% python3 -q
>>> import numpy as np
>>> import numpy.linalg as la
>>> np.set_printoptions(precision=3, suppress=True, linewidth=200, legacy="1.25")
>>> arr = np.load("block9.npy")
>>> print(arr)
[[ 1 -1 -1  1 -1  1  1 -1]
 [ 1  1 -1 -1 -1 -1  1  1]
 [ 1 -1  1 -1  1 -1  1 -1]]
>>> out = arr / np.sqrt((arr ** 2).mean(axis=1, keepdims=True))
>>> print(la.matrix_rank(arr - arr.mean(axis=1, keepdims=True)))
3
>>> print(la.norm(out, axis=1))
[2.828 2.828 2.828]
>>> print(out[0])
[ 1. -1. -1.  1. -1.  1.  1. -1.]
>>> print(la.matrix_rank(out) == la.matrix_rank(arr))
True
>>> print(arr - arr.mean(axis=1, keepdims=True))
[[ 1. -1. -1.  1. -1.  1.  1. -1.]
 [ 1.  1. -1. -1. -1. -1.  1.  1.]
 [ 1. -1.  1. -1.  1. -1.  1. -1.]]
>>> E = np.load("test16.npy")
>>> print(E)
[[  3.227  18.121  -5.178   5.864]
 [ -5.906 -13.916 -12.197   4.764]
 [  7.541  11.562   6.218 -13.068]
 [  9.209  13.054 -11.856  -2.052]
 [ 12.345  -5.035 -10.673  10.408]
 [ 16.305   3.09  -10.066  -4.824]
 [  4.122  17.643   8.069  -2.572]
 [-14.427   6.865   7.559   9.359]
 [  6.136 -18.253   1.353   5.229]
 [ -9.836 -14.305  -8.789  -4.624]
 [ 18.264   4.414   6.846  -0.273]
 [ 15.992  -1.794  11.623  -2.439]
 [  4.897 -16.44   10.086   2.001]
 [ -9.184  -0.855   7.997  15.842]
 [ -2.063 -11.203  16.373   1.464]
 [ 12.136   5.059 -15.024  -1.187]
 [  0.879 -15.17   -4.29  -12.276]
 [  6.87    7.344   7.818 -15.419]
 [ -2.81   17.984   6.03    5.686]
 [  0.946   6.005  -5.151  18.344]
 [-17.878  -7.36   -4.247  -2.861]]
>>> Xs = E - E.mean(axis=0)
>>> V = la.svd(Xs)[2][:1]
>>> out = Xs - Xs @ V.T @ V
>>> print(np.cov(Xs @ V.T, rowvar=False))
157.7766700237363
>>> print(la.norm(out, axis=1).round(6).argmax())
7
>>> print((Xs @ V.T).std(axis=0))
[12.258]
>>> out = np.c_[E[:, :1] @ np.array([[0]]), np.array([1, -5, 2, -5, -2, -5, 5, 5, -4, 2, 0, 3, 5, 2, 3, -2, -2, 3, -5, -1, -5])]
>>> print(out)
[[ 0.  1.]
 [ 0. -5.]
 [ 0.  2.]
 [ 0. -5.]
 [ 0. -2.]
 [ 0. -5.]
 [ 0.  5.]
 [ 0.  5.]
 [ 0. -4.]
 [ 0.  2.]
 [ 0.  0.]
 [ 0.  3.]
 [ 0.  5.]
 [ 0.  2.]
 [ 0.  3.]
 [ 0. -2.]
 [ 0. -2.]
 [ 0.  3.]
 [ 0. -5.]
 [ 0. -1.]
 [ 0. -5.]]
>>> print(la.norm(out - E @ la.lstsq(E, out)[0], axis=0))
[ 0.    12.104]
>>> print(la.matrix_rank(out))
1
>>> rng = np.random.default_rng(317525)
>>> z = rng.permutation(4)
>>> out = E[:, z] * rng.choice([-1, 1], 4)
>>> print(out)
[[  5.178 -18.121  -5.864   3.227]
 [ 12.197  13.916  -4.764  -5.906]
 [ -6.218 -11.562  13.068   7.541]
 [ 11.856 -13.054   2.052   9.209]
 [ 10.673   5.035 -10.408  12.345]
 [ 10.066  -3.09    4.824  16.305]
 [ -8.069 -17.643   2.572   4.122]
 [ -7.559  -6.865  -9.359 -14.427]
 [ -1.353  18.253  -5.229   6.136]
 [  8.789  14.305   4.624  -9.836]
 [ -6.846  -4.414   0.273  18.264]
 [-11.623   1.794   2.439  15.992]
 [-10.086  16.44   -2.001   4.897]
 [ -7.997   0.855 -15.842  -9.184]
 [-16.373  11.203  -1.464  -2.063]
 [ 15.024  -5.059   1.187  12.136]
 [  4.29   15.17   12.276   0.879]
 [ -7.818  -7.344  15.419   6.87 ]
 [ -6.03  -17.984  -5.686  -2.81 ]
 [  5.151  -6.005 -18.344   0.946]
 [  4.247   7.36    2.861 -17.878]]
>>> U, _, Vt = la.svd(E.T @ out)
>>> print(z)
[2 1 3 0]
>>> x0 = np.array([-1, -2, -1, 1])
>>> rhs = E @ x0
>>> coef, lr = np.zeros(4), 1 / la.norm(E, 2) ** 2
>>> for i in range(40):
...     coef -= lr * E.T @ (E @ coef - rhs)
...     if i % 10 == 0: print(i, round(la.norm(E @ coef - rhs), 3))
... 
0 22.651
10 0.063
20 0.0
30 0.0
>>> print(round(float(la.cond(E)), 3))
1.592
>>> print(coef)
[-1. -2. -1.  1.]
>>> out = E + rng.integers(-2, 3, (21, 1)) @ rng.integers(-2, 3, (1, 4))
>>> print(out)
[[  3.227  18.121  -5.178   5.864]
 [ -5.906 -13.916 -12.197   4.764]
 [  7.541  11.562   6.218 -13.068]
 [  9.209  13.054 -11.856  -2.052]
 [ 12.345  -5.035 -10.673  10.408]
 [ 16.305   3.09  -10.066  -4.824]
 [  4.122  17.643   8.069  -2.572]
 [-14.427   6.865   7.559   9.359]
 [  6.136 -18.253   1.353   5.229]
 [ -9.836 -14.305  -8.789  -4.624]
 [ 18.264   4.414   6.846  -0.273]
 [ 15.992  -1.794  11.623  -2.439]
 [  4.897 -16.44   10.086   2.001]
 [ -9.184  -0.855   7.997  15.842]
 [ -2.063 -11.203  16.373   1.464]
 [ 12.136   5.059 -15.024  -1.187]
 [  0.879 -15.17   -4.29  -12.276]
 [  6.87    7.344   7.818 -15.419]
 [ -2.81   17.984   6.03    5.686]
 [  0.946   6.005  -5.151  18.344]
 [-17.878  -7.36   -4.247  -2.861]]
>>> print(np.abs(out - E).sum(axis=1))
[0. 0. 0. 0. 0. 0. 0. 0. 0. 0. 0. 0. 0. 0. 0. 0. 0. 0. 0. 0. 0.]
>>> W0 = np.load("x.npy")
>>> print(W0)
[[-1.3    0.4   -1.1  ]
 [-0.5    0.7   -0.3  ]
 [-0.9   -0.6   -0.8  ]
 [-1.302  0.376 -1.146]]
>>> out = np.array([[2, 3, -2], [3, 3, -2], [1, -1, 3]])
>>> print(la.matrix_rank(W0 @ out))
3
>>> print(np.einsum("ij->j", W0))
[-4.002  0.876 -3.346]
>>> print(W0 @ out)
[[-2.5   -1.6   -1.5  ]
 [ 0.8    0.9   -1.3  ]
 [-4.4   -3.7    0.6  ]
 [-2.622 -1.632 -1.586]]
>>> print(np.einsum("ik,kj->ji", W0, out))
[[-2.5    0.8   -4.4   -2.622]
 [-1.6    0.9   -3.7   -1.632]
 [-1.5   -1.3    0.6   -1.586]]
>>> print(round(float(la.norm(W0) ** 2 / la.norm(W0, 2) ** 2), 3))
1.129
>>> print(la.norm(W0, axis=1))
[1.749 0.911 1.345 1.775]
>>> O = W0.astype(float).copy()
>>> for j in range(3):
...     O[:, j] -= O[:, :j] @ (O[:, :j].T @ O[:, j])
...     O[:, j] /= la.norm(O[:, j])
... 
>>> print(np.round(O.T @ O, 3) + 0)
[[1. 0. 0.]
 [0. 1. 0.]
 [0. 0. 1.]]
>>> print(np.round(O.T @ W0, 3) + 0)
[[ 2.108 -0.389  1.799]
 [ 0.     1.     0.098]
 [ 0.     0.     0.093]]
>>> def softmax(z):
...     e = np.exp(z - z.max(axis=-1, keepdims=True))
...     return e / e.sum(axis=-1, keepdims=True)
... 
>>> print(softmax(W0[0] + 4))
[0.13  0.711 0.159]
>>> S = W0 @ W0.T / np.sqrt(3)
>>> print(softmax(S).round(6).argmax(axis=1))
[3 0 3 3]
>>> mat = np.arange(18).reshape(3, 6) + 5
>>> print(mat)
[[ 5  6  7  8  9 10]
 [11 12 13 14 15 16]
 [17 18 19 20 21 22]]
>>> print(mat - mat[0])
[[ 0  0  0  0  0  0]
 [ 6  6  6  6  6  6]
 [12 12 12 12 12 12]]
>>> print(mat.sum(axis=1))
[ 45  81 117]
>>> print(mat.shape)
(3, 6)
>>> print(np.abs(mat).max())
22
>>> print(np.round(la.svd(mat, compute_uv=False), 3) + 0)
[61.31   2.456  0.   ]
>>> print(np.diff(mat, axis=0))
[[6 6 6 6 6 6]
 [6 6 6 6 6 6]]
>>> print(mat.mean(axis=0))
[11. 12. 13. 14. 15. 16.]
>>> print(round(la.norm(mat, 2) / la.norm(mat), 3))
0.999
>>> print([round(float(x), 3) for x in la.svd(mat, compute_uv=False)[:3]])
[61.31, 2.456, 0.0]
>>> print(la.matrix_rank(mat, rtol=0.1))
1
>>> U, sig, Vt = la.svd(mat)
>>> V = Vt[:(sig > 1e-8).sum()]
>>> x0 = mat[0] + 5 * mat[1] + rng.integers(2) * np.eye(6)[5]
>>> print(x0)
[60. 66. 72. 78. 84. 91.]
>>> print(la.matrix_rank(np.vstack([mat, x0])))
3
>>> print(np.diag(V.T @ V))
[0.524 0.295 0.181 0.181 0.295 0.524]
>>> U, sig, Vt = la.svd(mat)
>>> print(sig.round(3) + 0)
[61.31   2.456  0.   ]
>>> out = U[:, :2] @ np.diag(sig[:2]) @ Vt[:2]
>>> print(la.matrix_rank(mat, rtol=0.05))
1
>>> print(round(float(la.norm(mat - out) / la.norm(mat)), 3))
0.0
>>> print(round(float(la.norm(mat - out, 2)), 3), round(float(sig[2]), 3))
0.0 0.0
>>> print(out)
[[ 5.  6.  7.  8.  9. 10.]
 [11. 12. 13. 14. 15. 16.]
 [17. 18. 19. 20. 21. 22.]]
>>> print(np.round(la.norm(mat, 2), 3))
61.31
>>> print(la.norm(mat, axis=1))
[18.841 33.332 47.948]
>>> out = np.array([[1, 1], [1, 0], [0, 2], [1, 2]])
>>> C = np.array([[1, -2, -1], [3, 1, 2]])
>>> X = out @ C + 0.02 * rng.normal(size=(4, 3))
>>> print(X)
[[ 4.    -1.031  1.012]
 [ 0.991 -1.994 -1.013]
 [ 5.997  2.     3.975]
 [ 7.017  0.002  3.018]]
>>> P = X @ la.solve(X.T @ X, X.T)
>>> print(round(np.trace(P), 3))
3.0
>>> print(P @ X[:, 2])
[ 1.012 -1.013  3.975  3.018]
>>> print(P)
[[ 0.707 -0.084 -0.236  0.38 ]
 [-0.084  0.976 -0.068  0.109]
 [-0.236 -0.068  0.811  0.306]
 [ 0.38   0.109  0.306  0.507]]
>>> print(np.round(la.eigvalsh(P), 3) + 0)
[0. 1. 1. 1.]
